$ ipython --no-banner

In [1]: import numpy as np

In [2]: np.set_printoptions(suppress=True, linewidth=200)

In [3]: rd = lambda a: np.round(a, 1) + 0

In [4]: F = np.loadtxt("sample4.csv", delimiter=",")

In [5]: F
Out[5]: 
array([[-2.9, -3. ,  4. ,  5. , -3. , -3. ,  1. ,  3. ,  0. , -2. , -4. ,  0. , -5. ,  1. , -2. ],
       [ 4. ,  0.1,  5. , -2. , -5. , -2. ,  4. ,  3. ,  1. ,  1. ,  2. ,  0. ,  4. , -2. , -1. ],
       [-1. ,  0. ,  1.1, -5. , -2. , -3. , -1. , -2. , -2. , -3. , -3. ,  0. , -5. , -2. ,  5. ],
       [-2. , -1. , -1. , -0.9, -5. ,  4. ,  5. , -5. , -2. , -5. ,  4. ,  4. , -3. , -1. , -2. ],
       [-4. , -1. , -5. ,  0. ,  0.1,  5. , -1. ,  5. , -4. ,  3. , -2. , -4. ,  1. , -5. ,  3. ],
       [-4. ,  4. ,  2. , -5. , -1. , -3.9,  5. , -4. ,  5. , -4. ,  3. ,  5. , -4. ,  2. ,  0. ],
       [ 3. ,  4. ,  3. , -5. ,  3. ,  3. , -4.9, -5. , -5. , -3. , -3. ,  3. ,  0. , -1. ,  2. ],
       [ 4. , -2. , -1. ,  1. ,  2. ,  5. , -3. , -3.9, -4. ,  5. , -2. , -1. , -4. ,  3. ,  4. ],
       [-5. ,  2. ,  3. , -5. ,  1. , -2. , -5. ,  1. ,  4.1,  5. ,  5. ,  3. ,  3. ,  5. , -5. ],
       [-3. , -3. ,  3. ,  5. , -4. , -1. ,  5. , -2. ,  4. , -0.9, -5. ,  2. , -3. ,  2. ,  0. ],
       [-3. ,  4. , -1. , -4. , -3. ,  0. ,  3. ,  0. ,  3. ,  2. ,  4.1, -4. , -4. , -4. , -2. ],
       [-1. ,  0. ,  5. , -4. , -1. ,  2. ,  0. ,  2. ,  2. ,  5. ,  5. ,  4.1, -4. ,  5. ,  5. ],
       [ 3. ,  4. , -1. , -2. , -3. ,  4. , -4. , -3. ,  5. ,  3. ,  3. ,  5. ,  4.1, -5. , -5. ],
       [ 0. ,  4. , -2. , -3. ,  0. ,  0. , -5. , -4. ,  1. ,  1. ,  2. ,  4. ,  5. ,  0.1,  1. ],
       [-3. , -3. ,  4. ,  5. , -3. , -3. ,  1. ,  3. ,  0. , -2. , -4. ,  0. , -5. ,  1. , -1.9]])

In [6]: theta = np.radians(72)

In [7]: R = np.eye(15)

In [8]: R[0, 0] = R[4, 4] = np.cos(theta)

In [9]: R[0, 4], R[4, 0] = -np.sin(theta), np.sin(theta)

In [10]: out = F @ R.T

In [11]: np.allclose(np.linalg.norm(F, axis=1), np.linalg.norm(out, axis=1))
Out[11]: True

In [12]: rd(np.linalg.det(R)), rd(np.trace(R))
Out[12]: (np.float64(1.0), np.float64(13.6))

In [13]: [round(float(x), 1) for x in np.linalg.svd(F, compute_uv=False)[:3]]
Out[13]: [24.7, 22.6, 18.0]

In [14]: np.argsort(-np.linalg.norm(F, axis=0).round(6), kind="stable")[:3]
Out[14]: array([ 3, 12,  6])

In [15]: rd(np.linalg.norm(F, 2) / np.linalg.norm(F))
Out[15]: np.float64(0.5)

In [16]: out = np.array([[0, 1, 2],
    ...:     [0, 1, 1],
    ...:     [1, 2, 1],
    ...:     [1, 1, 2],
    ...:     [2, 1, 2],
    ...:     [2, 1, 2],
    ...:     [0, 1, 0],
    ...:     [1, 0, 2],
    ...:     [1, 2, 1],
    ...:     [1, 0, 0],
    ...:     [1, 2, 0],
    ...:     [2, 1, 2],
    ...:     [1, 0, 2],
    ...:     [1, 1, 1],
    ...:     [0, 2, 1]])

In [17]: np.linalg.matrix_rank(F @ out)
Out[17]: np.int64(3)

In [18]: np.vstack([F, out.T]).shape
Out[18]: (18, 15)
